% python3 -q
>>> import numpy as np
>>> from numpy import linalg as LA
>>> np.set_printoptions(precision=1, suppress=True, linewidth=100, floatmode="fixed")
>>> rd = lambda a: np.round(a, 1) + 0
>>> M2 = np.array([[-4, -9, 1, 7], [-4, 4, -2, 3], [-7, -9, 9, -3], [7, 7, -1, -3]])
>>> E = np.tril(M2)
>>> print(E)
[[-4  0  0  0]
 [-4  4  0  0]
 [-7 -9  9  0]
 [ 7  7 -1 -3]]
>>> # triangular
>>> print([int(LA.matrix_rank(LA.matrix_power(E, p))) for p in range(1, 5)])
[4, 4, 4, 4]
>>> print((E + E.T) / 2)
[[-4.0 -2.0 -3.5  3.5]
 [-2.0  4.0 -4.5  3.5]
 [-3.5 -4.5  9.0 -0.5]
 [ 3.5  3.5 -0.5 -3.0]]
>>> print(np.allclose(E, E.T))
False
>>> print((E - E.T) / 2)
[[ 0.0  2.0  3.5 -3.5]
 [-2.0  0.0  4.5 -3.5]
 [-3.5 -4.5  0.0  0.5]
 [ 3.5  3.5 -0.5  0.0]]
>>> print(rd(LA.det(E)))
432.0
>>> x = np.array([1, 1, 0, 0])
>>> rhs = E @ x
>>> coef, lr = np.zeros(4), 1 / LA.norm(E, 2) ** 2
>>> for i in range(12):
...     coef -= lr * E.T @ (E @ coef - rhs)
...     if i % 2 == 0: print(i, round(LA.norm(E @ coef - rhs), 1))
... 
0 2.7
2 2.1
4 1.7
6 1.4
8 1.1
10 1.0
>>> print(rd(LA.cond(E)))
23.1
>>> A, _ = LA.qr(np.array([[1.8, 0.4, 0.8, -1.4, 2.1],
...     [0.1, 0.2, -1.2, 1.1, 0.5],
...     [0.5, -0.1, 0.2, -0.2, 0.3],
...     [0.9, 0.6, 1.8, -0.9, 1.9],
...     [1.9, -1.8, 0.3, -1.5, -0.2]]))
>>> print(rd(A))
[[-0.6 -0.5 -0.3  0.5  0.0]
 [ 0.0 -0.1 -0.8 -0.6  0.2]
 [-0.2  0.0  0.0 -0.3 -0.9]
 [-0.3 -0.5  0.6 -0.6  0.2]
 [-0.7  0.7  0.0 -0.1  0.1]]
>>> print(rd(LA.norm(A, axis=0)))
[1.0 1.0 1.0 1.0 1.0]
>>> print(rd(A[:, 1] @ A[:, 2]))
0.0
>>> print(rd(LA.svd(A, compute_uv=False)))
[1.0 1.0 1.0 1.0 1.0]
>>> print(np.allclose(A @ A.T, A.T @ A))
True
>>> print(rd(np.trace(A)))
-1.2
>>> LA.determinant(A)
Traceback (most recent call last):
  File "<python-input-25>", line 1, in <module>
    LA.determinant(A)
    ^^^^^^^^^^^^^^
AttributeError: module 'numpy.linalg' has no attribute 'determinant'
>>> print(rd(LA.det(A)))
1.0
>>> print(rd(A @ A))
[[ 0.3  0.1  0.9 -0.3  0.3]
 [ 0.2  0.5 -0.2  0.6  0.6]
 [ 0.8 -0.5 -0.1  0.2 -0.2]
 [ 0.2  0.6  0.1  0.3 -0.7]
 [ 0.3  0.4 -0.4 -0.7  0.1]]
>>> print(rd(np.sort(np.abs(LA.eigvals(A)))))
[1.0 1.0 1.0 1.0 1.0]
>>> print(np.allclose(A, A.T))
False
>>> U, sv, vt = LA.svd(A, full_matrices=False)
>>> print(rd(sv))
[1.0 1.0 1.0 1.0 1.0]
>>> print(rd(vt @ vt.T))
[[1.0 0.0 0.0 0.0 0.0]
 [0.0 1.0 0.0 0.0 0.0]
 [0.0 0.0 1.0 0.0 0.0]
 [0.0 0.0 0.0 1.0 0.0]
 [0.0 0.0 0.0 0.0 1.0]]
>>> print(rd(U.T @ U))
[[1.0 0.0 0.0 0.0 0.0]
 [0.0 1.0 0.0 0.0 0.0]
 [0.0 0.0 1.0 0.0 0.0]
 [0.0 0.0 0.0 1.0 0.0]
 [0.0 0.0 0.0 0.0 1.0]]
>>> print(U.shape, sv.shape, vt.shape)
(5, 5) (5,) (5, 5)
>>> print(rd(np.sqrt((sv ** 2).sum())), rd(LA.norm(A)))
2.2 2.2
>>> print(np.allclose(U * sv @ vt, A))
True
>>> print(rd(np.cumsum(sv ** 2) / np.sum(sv ** 2)))
[0.2 0.4 0.6 0.8 1.0]
>>> hat = np.triu(np.array([[0, -1, 4, -4, 4],
...     [5, -5, 0, 0, -1],
...     [-3, -4, 2, -2, -1],
...     [3, 0, -4, 3, -5],
...     [-4, 3, 3, 5, -3]]), 1) + np.eye(5)
>>> M2 = hat @ A @ LA.inv(hat)
>>> print(LA.matrix_rank(M2))
5
>>> x = np.array([3, 3, -2, 3, -3])
>>> print(5 - LA.matrix_rank(A - np.eye(5), tol=1e-8))
1
>>> print(rd(A.T @ (A @ x)))
[ 3.0  3.0 -2.0  3.0 -3.0]
>>> print(rd(LA.inv(A)))
[[-0.6  0.0 -0.2 -0.3 -0.7]
 [-0.5 -0.1  0.0 -0.5  0.7]
 [-0.3 -0.8  0.0  0.6  0.0]
 [ 0.5 -0.6 -0.3 -0.6 -0.1]
 [ 0.0  0.2 -0.9  0.2  0.1]]
>>> print([p for p in range(1, 25) if np.allclose(LA.matrix_power(A, p), np.eye(5))])
[]
>>> print(rd(np.abs(LA.eigvals(A))))
[1.0 1.0 1.0 1.0 1.0]
>>> arr = np.array([[0.2, 2.4, 0.6],
...     [0.2, 0.8, 0.1],
...     [-0.2, -1.2, -0.2],
...     [-1.2, -0.9, -0.5]])
>>> x = np.array([2, -1, 0])
>>> h1 = np.maximum(arr @ x, 0)
>>> print(rd(arr.T @ h1))
[-0.2 -1.0 -0.2]
>>> print(rd(np.tanh(arr @ x)))
[-1.0 -0.4  0.7 -0.9]
>>> print(np.flatnonzero(h1 > 1e-9))
[2]
>>> print(rd(np.maximum(arr @ x, 0) - np.maximum(-arr @ x, 0)))
[-2.0 -0.4  0.8 -1.5]
>>> print(arr * (h1 > 1e-9)[:, None])
[[ 0.0  0.0  0.0]
 [ 0.0  0.0  0.0]
 [-0.2 -1.2 -0.2]
 [-0.0 -0.0 -0.0]]
>>> q, V = LA.qr(arr[:, :2])[0], LA.qr(arr[:, 2:])[0]
>>> sv = LA.svd(q.T @ V, compute_uv=False)
>>> print(rd(LA.norm(q @ q.T - V @ V.T, 2)))
1.0
>>> m1 = np.load("a.npy")
>>> print(m1)
[[ 0  5 -4 -5  0]
 [ 0  0 -1 -1  1]
 [ 0  0  0 -5 -5]
 [ 0  0  0  0  2]
 [ 0  0  0  0  0]]
>>> # null space of dimension 1
>>> w1 = np.array([[0, 2, -1, 1, 1, 1],
...     [-1, 2, -1, -1, 2, 2],
...     [1, 0, 2, 2, -1, 1],
...     [1, 0, 1, 0, 0, -1],
...     [1, -2, -1, 1, 1, 1]])
>>> coef = np.array([-8, 8, -2, -5, 6, 2])
>>> act = np.maximum(m1 @ w1 + coef, 0)
>>> print(act)
[[ 0 18  0  0 20 13]
 [ 0  6  0  0  8  3]
 [ 0 18  0  0  1  2]
 [ 0  4  0  0  8  4]
 [ 0  8  0  0  6  2]]
>>> cent = np.array([[2, 0, 2],
...     [-2, -2, -1],
...     [-2, -3, -2],
...     [-1, -3, 2],
...     [-2, -1, -2],
...     [0, 3, 1]])
>>> print((act @ cent).round(6).argmax(axis=1))
[1 1 2 1 1]
>>> print(w1 @ cent)
[[-5 -2  1]
 [-7  6 -6]
 [-2 -8  5]
 [ 0 -6 -1]
 [ 5  6  7]]
>>> r = LA.matrix_rank(m1)
>>> print(r)
4
>>> N = LA.svd(m1)[2][r:].T
>>> print(np.allclose(m1 @ N, 0))
True
>>> print(N @ N.T)
[[1.0 0.0 0.0 0.0 0.0]
 [0.0 0.0 0.0 0.0 0.0]
 [0.0 0.0 0.0 0.0 0.0]
 [0.0 0.0 0.0 0.0 0.0]
 [0.0 0.0 0.0 0.0 0.0]]
>>> print([int(LA.matrix_rank(m1[:, :j + 1])) for j in range(5)])
[0, 1, 2, 3, 4]
>>> print(m1 @ N)
[[0.0]
 [0.0]
 [0.0]
 [0.0]
 [0.0]]
>>> print(N[:, 0] / N[np.abs(N[:, 0]).round(6).argmax(), 0])
[ 1.0 -0.0 -0.0 -0.0 -0.0]
>>> print(rd(np.sort(LA.eigvals(m1))))
[0.0 0.0 0.0 0.0 0.0]
>>> print([int(LA.matrix_rank(LA.matrix_power(m1, p))) for p in range(1, 6)])
[4, 3, 2, 1, 0]
>>> print(m1 @ m1)
[[  0   0  -5  15  15]
 [  0   0   0   5   3]
 [  0   0   0   0 -10]
 [  0   0   0   0   0]
 [  0   0   0   0   0]]
>>> print(np.prod(np.diag(m1)), rd(LA.det(m1)))
0 0.0
>>> print(np.argsort(-LA.norm(m1, axis=0).round(6), kind="stable")[:3])
[3 4 1]
>>> print(LA.lstsq(m1[:-1].T, m1[-1])[2])
4
>>> print(rd(m1 @ LA.pinv(m1) @ m1))
[[ 0.0  5.0 -4.0 -5.0  0.0]
 [ 0.0  0.0 -1.0 -1.0  1.0]
 [ 0.0  0.0  0.0 -5.0 -5.0]
 [ 0.0  0.0  0.0  0.0  2.0]
 [ 0.0  0.0  0.0  0.0  0.0]]
>>> print(np.allclose(m1[:-1].T @ LA.lstsq(m1[:-1].T, m1[-1])[0], m1[-1]))
True
>>> print(np.unique(m1.round(6), axis=0).shape)
(5, 5)
>>> J = np.loadtxt("block2.csv", delimiter=",")
>>> print(J)
[[ 1.0  0.0 -2.0  3.0]
 [ 0.0  2.0  0.0  0.0]
 [-3.0  0.0 -1.0  3.0]
 [-2.0  0.0 -3.0 -1.0]]
>>> # splits into 2 blocks
>>> print(np.flatnonzero(LA.matrix_power((J != 0) + (J.T != 0) + np.eye(4), 4)[2]))
[0 2 3]
>>> print((J != 0).astype(int))
[[1 0 1 1]
 [0 1 0 0]
 [1 0 1 1]
 [1 0 1 1]]
>>> x = np.array([-3, -1, -3, -2])
>>> rhs = J @ x
>>> print(rhs)
[-3.0 -2.0  6.0 17.0]
>>> print(rd(LA.solve(J, J[:, 0])))
[1.0 0.0 0.0 0.0]
>>> print(rd(LA.solve(J.T, J[1])))
[0.0 1.0 0.0 0.0]
>>> w1 = np.array([[2, 0, -5], [2, -4, -2], [2, 5, -2], [-5, 5, 4]])
>>> coef = np.array([5, 2, 1])
>>> act = np.maximum(J @ w1 + coef, 0)
>>> print(act)
[[ 0.0  7.0 12.0]
 [ 9.0  0.0  0.0]
 [ 0.0 12.0 30.0]
 [ 0.0  0.0 13.0]]
>>> print(LA.matrix_rank(act))
3
>>> print((act > 0).astype(int))
[[0 1 1]
 [1 0 0]
 [0 1 1]
 [0 0 1]]
>>> print(rd((act > 0).mean(axis=0)))
[0.2 0.5 0.8]
>>> cent = np.array([[2, 0, 0], [0, -2, 2], [1, -3, -1]])
>>> print(act @ cent)
[[  12.0  -50.0    2.0]
 [  18.0    0.0    0.0]
 [  30.0 -114.0   -6.0]
 [  13.0  -39.0  -13.0]]
>>> q = J.astype(float).copy()
>>> for j in range(4):
...     q[:, j] -= q[:, :j] @ (q[:, :j].T @ q[:, j])
...     q[:, j] /= LA.norm(q[:, j])
... 
>>> print(rd(q.T @ q))
[[1.0 0.0 0.0 0.0]
 [0.0 1.0 0.0 0.0]
 [0.0 0.0 1.0 0.0]
 [0.0 0.0 0.0 1.0]]
>>> X = np.load("x.npy")
>>> print(X)
[[0 0 1]
 [1 0 0]
 [0 1 0]]
>>> print(rd(LA.svd(X, compute_uv=False)))
[1.0 1.0 1.0]
>>> print(X @ X.T)
[[1 0 0]
 [0 1 0]
 [0 0 1]]
>>> print(X @ np.ones(3))
[1.0 1.0 1.0]
>>> print(np.allclose(X @ X.T, X.T @ X))
True
>>> print(rd(np.fft.fft(X[0])))
[ 1.0+0.0j -0.5+0.9j -0.5-0.9j]
>>> print((X @ X)[0])
[0 1 0]
>>> r0 = np.array([1, 0])
>>> print(np.cross(X[1, :3], X[0, :3]))
[ 0 -1  0]
>>> print(np.correlate(X[1], X[0], "full"))
[1 0 0 0 0]
>>> rng = np.random.default_rng(54)
>>> labels = rng.permutation(3)
>>> print(labels)
[0 2 1]
>>> M2 = X[labels][:, labels]
>>> print(rd(np.sort(np.abs(LA.eigvals(M2)))))
[1.0 1.0 1.0]
>>> print(M2)
[[0 1 0]
 [0 0 1]
 [1 0 0]]
>>> hat = np.triu(np.array([[1, 0, 0], [3, 2, 4], [0, 2, 1]]), 1) + np.eye(3)
>>> M2 = hat @ X @ LA.inv(hat)
>>> print(hat @ X - X @ hat)
[[ 0.0  0.0  0.0]
 [ 0.0  4.0  0.0]
 [ 0.0  0.0 -4.0]]
>>> print(np.trace(M2), np.trace(X))
0.0 0
>>> print(LA.matrix_rank(M2))
3
>>> print(M2)
[[  0.0   0.0   1.0]
 [  1.0   4.0 -16.0]
 [  0.0   1.0  -4.0]]
>>> print(rd(np.poly(M2)))
[ 1.0  0.0  0.0 -1.0]
>>> K = np.load("w.npy")
>>> print(K)
[[-0.6  0.0  0.9  0.0]
 [ 1.2 -1.6 -1.2  0.8]
 [-2.5 -2.5 -0.6  1.2]
 [-1.1  0.2  2.0 -0.1]
 [-0.8 -1.7 -0.8  0.9]
 [ 0.4 -2.1 -1.0  1.0]
 [-0.2  3.4  1.1 -1.7]
 [ 0.3 -0.9 -2.3  0.5]
 [-0.3  0.9 -0.2 -0.4]
 [ 0.1 -2.9  0.0  1.4]
 [ 1.4 -2.0  0.0  0.9]
 [ 1.0 -3.8  0.3  1.9]
 [ 1.2 -1.2  0.1  0.6]
 [-0.3 -0.8 -1.1  0.4]
 [ 1.2 -1.3  1.6  0.6]
 [-0.3  3.9 -1.0 -1.8]
 [ 1.1 -0.9  1.1  0.4]
 [ 0.4  2.3 -0.2 -1.1]
 [-1.3 -0.3 -0.8  0.2]
 [ 0.4  1.2  2.4 -0.6]
 [-1.7 -1.7  0.3  0.8]
 [-0.5 -1.8  1.4  0.9]
 [ 0.8 -2.1 -1.4  1.1]
 [-0.7 -3.7  2.2  1.8]
 [-2.3 -0.5 -1.5  0.2]
 [ 1.1 -1.3  0.0  0.6]
 [-1.7 -3.0  0.8  1.5]
 [ 0.3 -1.2  1.7  0.6]]
>>> G = K.T @ K
>>> print(rd(LA.svd(K, compute_uv=False) ** 2))
[148.0  42.1  32.9   0.0]
>>> print(rd(np.trace(G)), (K ** 2).sum())
223.0 223.0
>>> print(LA.matrix_rank(G))
4
>>> print(rd(LA.eigvalsh(G)[::-1]))
[148.0  42.1  32.9   0.0]
>>> Ac = K - K.mean(axis=0)
>>> V = LA.svd(Ac)[2][:3]
>>> M2 = Ac - Ac @ V.T @ V
>>> print(rd(np.diag(V.T @ V)))
[1.0 0.8 1.0 0.2]
>>> print(rd(LA.norm(M2) / LA.norm(Ac)))
0.0
>>> print(rd((Ac @ V.T).std(axis=0)))
[2.1 1.2 1.1]
>>> M2 = arr + rng.integers(-2, 3, (4, 2)) @ rng.integers(-2, 3, (2, 3))
>>> print(M2)
[[-0.8  2.4  1.6]
 [-1.8  2.8  4.1]
 [ 1.8 -1.2 -2.2]
 [-2.2  1.1  2.5]]
>>> print(np.abs(M2 - arr).sum(axis=1))
[2.0 8.0 4.0 6.0]
>>> feats = np.load("dump.npy")
>>> print(feats)
[[ 10.0  -7.0   3.0]
 [  0.0   0.0   0.0]
 [-18.0  13.0  -5.0]]
>>> # null space of dimension 1
>>> U, sv, vt = LA.svd(feats)
>>> print(np.argmax(sv[:-1] / (sv[1:] + 1e-6)) + 1)
2
>>> M2 = U[:, :2] @ np.diag(sv[:2]) @ vt[:2]
>>> print(rd(M2))
[[ 10.0  -7.0   3.0]
 [  0.0   0.0   0.0]
 [-18.0  13.0  -5.0]]
>>> print(rd(np.abs(feats - M2).max()))
0.0
>>> labels = rng.permutation(3)
>>> print(labels)
[1 2 0]
>>> M2 = feats[labels][:, labels]
>>> print(rd(np.sort(np.abs(LA.eigvals(M2)))))
[0.0 1.0 4.0]
>>> print(np.allclose(M2, feats))
False
>>> print(M2)
[[  0.0   0.0   0.0]
 [ 13.0  -5.0 -18.0]
 [ -7.0   3.0  10.0]]
>>> print(np.diag(M2))
[ 0.0 -5.0 10.0]
>>> print(LA.lstsq(feats[:-1].T, feats[-1])[2])
1
>>> print(np.unique(feats.round(6), axis=0).shape)
(3, 3)
>>> try:
...     LA.inv(feats)
... except LA.LinAlgError as e:
...     print("failed:", e)
... 
failed: Singular matrix
>>> print(np.abs(np.diag(LA.qr(feats)[1])) > 1e-9)
[ True  True False]
